In [1]: import numpy as np

In [2]: from numpy import linalg as LA

In [3]: np.set_printoptions(suppress=True, linewidth=100)

In [4]: data = np.loadtxt("sample3.csv", delimiter=",")

In [5]: data.round(2)
Out[5]: 
array([[-1.63,  2.68, -2.88,  1.13,  2.  ,  1.23,  0.17],
       [-0.65, -3.85, -2.14,  1.15,  0.86,  0.3 , -1.75],
       [ 2.29,  0.92,  0.73,  1.62,  2.45, -2.46, -1.92],
       [-2.29,  0.96,  1.52, -0.98, -0.46,  0.6 , -3.88],
       [-0.33,  0.89, -1.56,  2.1 , -3.54, -2.09, -0.63],
       [-1.63, -0.44,  2.62,  3.63,  0.3 ,  0.95,  1.07],
       [-2.94, -0.52,  0.19, -1.1 ,  1.19, -3.43,  1.29]])

In [6]: np.round(data.T @ data, 2) + 0
Out[6]: 
array([[25.,  0.,  0.,  0.,  0.,  0.,  0.],
       [ 0., 25.,  0.,  0.,  0.,  0.,  0.],
       [ 0.,  0., 25.,  0.,  0.,  0.,  0.],
       [ 0.,  0.,  0., 25.,  0.,  0.,  0.],
       [ 0.,  0.,  0.,  0., 25.,  0.,  0.],
       [ 0.,  0.,  0.,  0.,  0., 25.,  0.],
       [ 0.,  0.,  0.,  0.,  0.,  0., 25.]])

In [7]: np.round(data @ data.T, 2) + 0
Out[7]: 
array([[25.,  0.,  0.,  0.,  0.,  0.,  0.],
       [ 0., 25.,  0.,  0.,  0.,  0.,  0.],
       [ 0.,  0., 25.,  0.,  0.,  0.,  0.],
       [ 0.,  0.,  0., 25.,  0.,  0.,  0.],
       [ 0.,  0.,  0.,  0., 25.,  0.,  0.],
       [ 0.,  0.,  0.,  0.,  0., 25.,  0.],
       [ 0.,  0.,  0.,  0.,  0.,  0., 25.]])

In [8]: round(data[:, 1] @ data[:, 0], 2)
Out[8]: np.float64(-0.0)

In [9]: F = np.loadtxt("arr.csv", delimiter=",")

In [10]: F
Out[10]: 
array([[ 4.1,  2. , -2. ,  2. ,  3. ,  1. ,  0. , -2. , -5. , -5. ,  0. ],
       [ 4. , -4.9, -5. , -2. ,  0. , -3. ,  4. , -5. , -2. ,  2. , -3. ],
       [-1. , -5. ,  2.1, -1. ,  2. , -1. ,  3. ,  2. ,  4. ,  0. ,  4. ],
       [ 3. , -2. , -4. , -2.9,  3. , -4. ,  1. ,  1. ,  3. ,  4. ,  2. ],
       [-2. ,  0. , -4. , -5. , -2.9,  0. ,  5. , -4. ,  1. ,  3. , -2. ],
       [ 2. ,  0. , -1. , -1. ,  4. , -2.9,  4. ,  5. , -5. , -4. ,  1. ],
       [ 5. , -2. , -5. ,  2. ,  2. ,  1. ,  5.1,  1. , -3. , -5. ,  4. ],
       [ 2. , -1. ,  3. ,  3. ,  4. , -3. ,  2. ,  2.1,  3. , -1. , -5. ],
       [ 5. ,  4. , -4. ,  3. , -4. , -1. ,  5. ,  0. ,  2.1, -4. , -2. ],
       [-1. ,  0. , -5. ,  3. ,  2. ,  3. ,  4. ,  2. ,  3. ,  2.1, -2. ],
       [ 4. ,  2. , -2. ,  2. ,  3. ,  1. ,  0. , -2. , -5. , -5. ,  0.1]])

In [11]: np.round(LA.norm(F, 2) / LA.norm(F), 2)
Out[11]: np.float64(0.57)

In [12]: np.argsort(-LA.norm(F, axis=0).round(6), kind="stable")[:3]
Out[12]: array([2, 9, 6])

In [13]: x0 = np.array([2, 1, 2, -2, -2, 2, -1, 1, -2, 1, 1])

In [14]: h1 = np.maximum(F @ x0, 0)

In [15]: np.round(np.maximum(F @ (3 * x0), 0), 2)
Out[15]: array([3.6, 0. , 0. , 0. , 0. , 0. , 0. , 0. , 0. , 0. , 3.3])

In [16]: h1.round(2)
Out[16]: array([1.2, 0. , 0. , 0. , 0. , 0. , 0. , 0. , 0. , 0. , 1.1])

In [17]: np.round(F.T @ h1, 2)
Out[17]: array([  9.32,   4.6 ,  -4.6 ,   4.6 ,   6.9 ,   2.3 ,   0.  ,  -4.6 , -11.5 , -11.5 ,   0.11])

In [18]: m1 = np.load("block17.npy")

In [19]: m1
Out[19]: 
array([[ 1,  6,  4,  0],
       [-3,  2,  0, -4],
       [-2,  3,  1, -3],
       [-5,  0, -2, -6],
       [-3,  2,  0, -4],
       [-3,  2,  0, -4],
       [-7, -2, -4, -8],
       [-5,  0, -2, -6],
       [ 1,  6,  4,  0],
       [ 1,  6,  4,  0],
       [-5,  0, -2, -6],
       [ 2,  7,  5,  1],
       [ 2,  7,  5,  1],
       [-4,  1, -1, -5]])

In [20]: w1 = np.array([[0, 3, -1, 3, 3, 0],
    ...:     [0, 1, -3, -3, -1, 2],
    ...:     [-1, 2, 3, 1, -3, 2],
    ...:     [3, -2, 1, 2, 1, 1]])

In [21]: c = np.array([1, 2, -2, -1, 2, -1])

In [22]: hid = np.maximum(m1 @ w1 + c, 0)

In [23]: np.round((hid > 0).mean(axis=0), 2)
Out[23]: array([0.  , 0.64, 0.  , 0.  , 0.  , 0.43])

In [24]: hid
Out[24]: 
array([[ 0, 19,  0,  0,  0, 19],
       [ 0,  3,  0,  0,  0,  0],
       [ 0,  7,  0,  0,  0,  4],
       [ 0,  0,  0,  0,  0,  0],
       [ 0,  3,  0,  0,  0,  0],
       [ 0,  3,  0,  0,  0,  0],
       [ 0,  0,  0,  0,  0,  0],
       [ 0,  0,  0,  0,  0,  0],
       [ 0, 19,  0,  0,  0, 19],
       [ 0, 19,  0,  0,  0, 19],
       [ 0,  0,  0,  0,  0,  0],
       [ 0, 23,  0,  0,  0, 24],
       [ 0, 23,  0,  0,  0, 24],
       [ 0,  0,  0,  0,  0,  0]])

In [25]: cent = np.array([[0, 3], [-1, -1], [3, -3], [1, 1], [1, 0], [-1, 1]])

In [26]: w1 @ cent
Out[26]: 
array([[  0,   3],
       [-16,   7],
       [  3, -11],
       [  7,  11]])

In [27]: hid @ cent
Out[27]: 
array([[-38,   0],
       [ -3,  -3],
       [-11,  -3],
       [  0,   0],
       [ -3,  -3],
       [ -3,  -3],
       [  0,   0],
       [  0,   0],
       [-38,   0],
       [-38,   0],
       [  0,   0],
       [-47,   1],
       [-47,   1],
       [  0,   0]])
